$ python3 -q
>>> import numpy as np
>>> from numpy import linalg as LA
>>> np.set_printoptions(precision=2, suppress=True, linewidth=160)
>>> m1 = np.load("sample5.npy")
>>> m1
array([[5, 0, 0, 0, 0, 0, 0],
       [3, 5, 0, 0, 0, 0, 0],
       [2, 1, 1, 0, 0, 0, 0],
       [2, 2, 0, 1, 0, 0, 0],
       [0, 0, 4, 3, 5, 0, 0],
       [2, 0, 2, 3, 4, 3, 0],
       [5, 1, 2, 4, 1, 0, 4]])
>>> B = LA.inv(m1)
>>> (np.abs(B) > 1e-9).astype(int)
array([[1, 0, 0, 0, 0, 0, 0],
       [1, 1, 0, 0, 0, 0, 0],
       [1, 1, 1, 0, 0, 0, 0],
       [1, 1, 0, 1, 0, 0, 0],
       [1, 1, 1, 1, 1, 0, 0],
       [1, 0, 1, 1, 1, 1, 0],
       [0, 1, 1, 1, 1, 0, 1]])
>>> np.round(LA.inv(B), 2) + 0
array([[5., 0., 0., 0., 0., 0., 0.],
       [3., 5., 0., 0., 0., 0., 0.],
       [2., 1., 1., 0., 0., 0., 0.],
       [2., 2., 0., 1., 0., 0., 0.],
       [0., 0., 4., 3., 5., 0., 0.],
       [2., 0., 2., 3., 4., 3., 0.],
       [5., 1., 2., 4., 1., 0., 4.]])
>>> round(LA.det(m1) * LA.det(B), 2)
np.float64(1.0)
>>> np.allclose(B, m1.T)
False
>>> round(LA.slogdet(m1)[0], 2)
np.float64(1.0)
>>> np.sort(LA.eigvals(m1))
array([1., 1., 3., 4., 5., 5., 5.])
>>> np.prod(np.diag(m1)), round(LA.det(m1), 2)
(np.int64(1500), np.float64(1500.0))
>>> rng = np.random.default_rng(99915)
>>> z = rng.permutation(7)
>>> z
array([2, 6, 0, 4, 3, 1, 5])
>>> B = m1[z][:, z]
>>> B
array([[1, 0, 2, 0, 0, 1, 0],
       [2, 4, 5, 1, 4, 1, 0],
       [0, 0, 5, 0, 0, 0, 0],
       [4, 0, 0, 5, 3, 0, 0],
       [0, 0, 2, 0, 1, 2, 0],
       [0, 0, 3, 0, 0, 5, 0],
       [2, 0, 2, 4, 3, 0, 3]])
>>> np.diag(B)
array([1, 4, 5, 5, 1, 5, 3])
>>> np.trace(B)
np.int64(24)
>>> E = np.loadtxt("m.csv", delimiter=",")
>>> E
array([[  1.  , -12.97,   1.  ,  -1.3 ,  -1.3 ,   0.2 ,  -1.2 ,   0.8 ,   0.2 ,  -2.6 ,  -0.7 ],
       [ -1.  ,  -4.52,  -1.7 ,  -0.4 ,  -0.8 ,  -1.1 ,  -0.3 ,  -1.4 ,   1.5 ,  -0.9 ,  -1.6 ],
       [  1.4 ,  -2.49,   0.3 ,  -1.1 ,  -0.1 ,   0.  ,  -0.5 ,  -0.3 ,  -0.6 ,  -0.5 ,  -0.1 ],
       [  0.5 , -10.02,  -0.1 ,   0.5 ,   0.1 ,   0.6 ,  -0.3 ,  -0.5 ,   1.3 ,  -2.  ,   1.1 ],
       [  1.5 , -10.01,  -0.6 ,   0.4 ,   1.  ,  -0.3 ,  -0.7 ,   0.1 ,   2.1 ,  -2.  ,  -1.  ],
       [  0.8 ,   5.07,  -0.8 ,   0.5 ,   1.  ,   0.9 ,  -0.1 ,  -0.6 ,   1.6 ,   1.  ,  -0.7 ],
       [  0.5 ,  -5.48,  -1.8 ,   0.1 ,  -0.4 ,   0.3 ,  -1.2 ,   1.  ,  -0.3 ,  -1.1 ,   0.  ],
       [  1.4 ,   2.46,  -0.4 ,   1.9 ,  -1.1 ,   0.2 ,   1.2 ,   0.9 ,   1.2 ,   0.5 ,  -1.  ],
       [  0.4 ,   0.52,  -0.2 ,  -1.1 ,   0.2 ,   0.7 ,   1.  ,   2.1 ,  -0.9 ,   0.1 ,  -1.2 ],
       [ -1.2 ,   4.42,  -0.3 ,   0.3 ,   0.1 ,   1.  ,  -2.2 ,  -3.  ,  -1.  ,   0.9 ,   0.  ],
       [ -0.3 ,  -3.94,  -0.5 ,  -1.1 ,  -1.4 ,   0.5 ,  -0.6 ,   0.5 ,   0.  ,  -0.8 ,   2.3 ],
       [  1.  ,   6.98,  -1.  ,  -0.1 ,  -1.2 ,   0.1 ,  -0.1 ,   1.5 ,   1.6 ,   1.4 ,   0.8 ],
       [  0.6 ,  10.54,   0.6 ,  -0.5 ,  -1.3 ,  -0.2 ,   0.  ,   0.1 ,  -1.1 ,   2.1 ,   0.3 ],
       [  1.  ,  -3.93,  -1.1 ,   0.9 ,  -0.4 ,   0.2 ,  -0.1 ,  -0.9 ,   1.5 ,  -0.8 ,  -0.3 ],
       [  0.  , -11.04,  -0.4 ,   0.7 ,   0.2 ,  -0.7 ,   1.5 ,  -0.6 ,  -1.5 ,  -2.2 ,  -0.7 ],
       [ -0.2 ,  -0.51,  -0.7 ,  -1.7 ,   0.2 ,   0.  ,   0.2 ,  -2.2 ,  -0.1 ,  -0.1 ,  -0.9 ],
       [ -1.7 ,   2.02,   0.3 ,  -0.1 ,   0.8 ,  -1.8 ,   0.  ,  -0.5 ,   0.5 ,   0.4 ,   0.1 ],
       [ -0.3 ,   0.39,  -1.  ,  -1.9 ,   1.5 ,  -0.8 ,   0.9 ,  -2.9 ,   0.9 ,   0.1 ,  -0.1 ],
       [  0.7 ,   0.52,  -0.5 ,   1.2 ,  -0.7 ,  -0.5 ,   1.3 ,   1.5 ,   1.2 ,   0.1 ,  -0.7 ],
       [ -0.1 ,   2.  ,  -0.6 ,   0.3 ,   1.1 ,  -0.6 ,  -0.2 ,   2.3 ,  -1.6 ,   0.4 ,   0.5 ],
       [ -1.5 ,  -2.98,   1.3 ,   0.2 ,  -0.3 ,  -1.2 ,  -0.5 ,  -1.6 ,  -0.3 ,  -0.6 ,   0.7 ],
       [ -0.6 ,   4.03,   0.7 ,   0.9 ,  -0.2 ,   0.5 ,   0.  ,   0.2 ,   0.1 ,   0.8 ,   0.8 ],
       [  1.  ,  -8.57,   0.4 ,  -0.4 ,   1.1 ,  -1.1 ,  -0.2 ,   0.5 ,   0.8 ,  -1.7 ,  -0.1 ],
       [  0.3 ,  -8.98,  -0.3 ,  -0.5 ,  -1.3 ,   0.  ,   0.2 ,   1.2 ,  -0.9 ,  -1.8 ,  -0.3 ],
       [  1.  ,   5.49,   2.4 ,  -0.6 ,   1.6 ,   0.5 ,  -0.1 ,  -0.6 ,  -0.4 ,   1.1 ,   0.8 ],
       [  0.5 ,   0.47,  -0.4 ,  -0.5 ,  -0.2 ,   0.2 ,  -0.8 ,   2.  ,  -0.6 ,   0.1 ,   0.5 ],
       [  0.9 ,   7.48,  -0.4 ,  -0.7 ,   0.4 ,   0.  ,   1.8 ,  -2.5 ,   0.1 ,   1.5 ,   1.4 ],
       [ -0.6 ,  -1.53,   0.4 ,   0.5 ,   0.5 ,  -0.4 ,   0.1 ,  -0.7 ,   1.  ,  -0.3 ,  -0.1 ],
       [  0.  , -11.48,  -0.3 ,  -1.8 ,  -0.5 ,  -0.4 ,  -0.6 ,  -1.7 ,  -0.3 ,  -2.3 ,   2.  ],
       [ -0.5 ,  -7.  ,  -1.  ,   0.3 ,  -0.5 ,   2.6 ,  -1.1 ,   1.  ,   1.3 ,  -1.4 ,   0.7 ],
       [  0.2 ,  -3.39,  -1.2 ,   0.2 ,   2.1 ,   0.3 ,  -0.3 ,  -0.1 ,  -0.4 ,  -0.7 ,   0.5 ],
       [ -0.2 ,  -7.13,   1.3 ,   0.6 ,   1.4 ,  -2.1 ,   0.1 ,   0.4 ,  -1.7 ,  -1.4 ,   0.5 ],
       [  1.4 ,   3.99,  -0.8 ,   0.1 ,  -0.4 ,   1.1 ,   0.3 ,  -1.  ,  -0.1 ,   0.8 ,  -0.1 ],
       [ -0.9 ,   4.41,  -0.5 ,   0.7 ,  -0.4 ,   0.8 ,  -1.4 ,  -1.6 ,  -0.3 ,   0.9 ,   0.4 ],
       [ -0.1 ,  -2.52,   0.6 ,   0.2 ,  -0.8 ,  -1.1 ,  -0.4 ,   0.7 ,   1.4 ,  -0.5 ,   2.6 ],
       [  0.2 , -11.46,   1.  ,  -1.8 ,   0.1 ,  -1.  ,  -0.3 ,  -0.3 ,   1.  ,  -2.3 ,   1.2 ],
       [  0.  ,  -2.96,  -2.6 ,   0.4 ,  -1.6 ,  -0.2 ,   0.7 ,   0.2 ,  -0.1 ,  -0.6 ,   0.3 ],
       [ -0.5 ,   0.43,   0.  ,   0.7 ,   0.7 ,  -0.5 ,  -0.3 ,   1.5 ,   1.  ,   0.1 ,   1.  ]])
>>> # column 1 is much longer than the rest
>>> x0 = np.array([5, 2, 4, -1, 5, 2, 0, -4, 5, 4, 3])
>>> h = np.maximum(E @ x0, 0)
>>> np.flatnonzero(h > 1e-9)
array([ 5,  7,  9, 11, 12, 15, 16, 17, 21, 24, 26, 27, 32, 33, 34, 37])
>>> np.tanh(E @ x0)
array([-1.  , -1.  , -0.27, -1.  , -1.  ,  1.  , -1.  ,  1.  , -1.  ,  1.  , -1.  ,  1.  ,  1.  , -0.99, -1.  ,  1.  ,  1.  ,  1.  , -1.  , -1.  , -1.  ,
        1.  , -1.  , -1.  ,  1.  , -1.  ,  1.  ,  1.  , -1.  , -1.  , -0.99, -1.  ,  1.  ,  1.  ,  0.43, -1.  , -1.  ,  0.99])
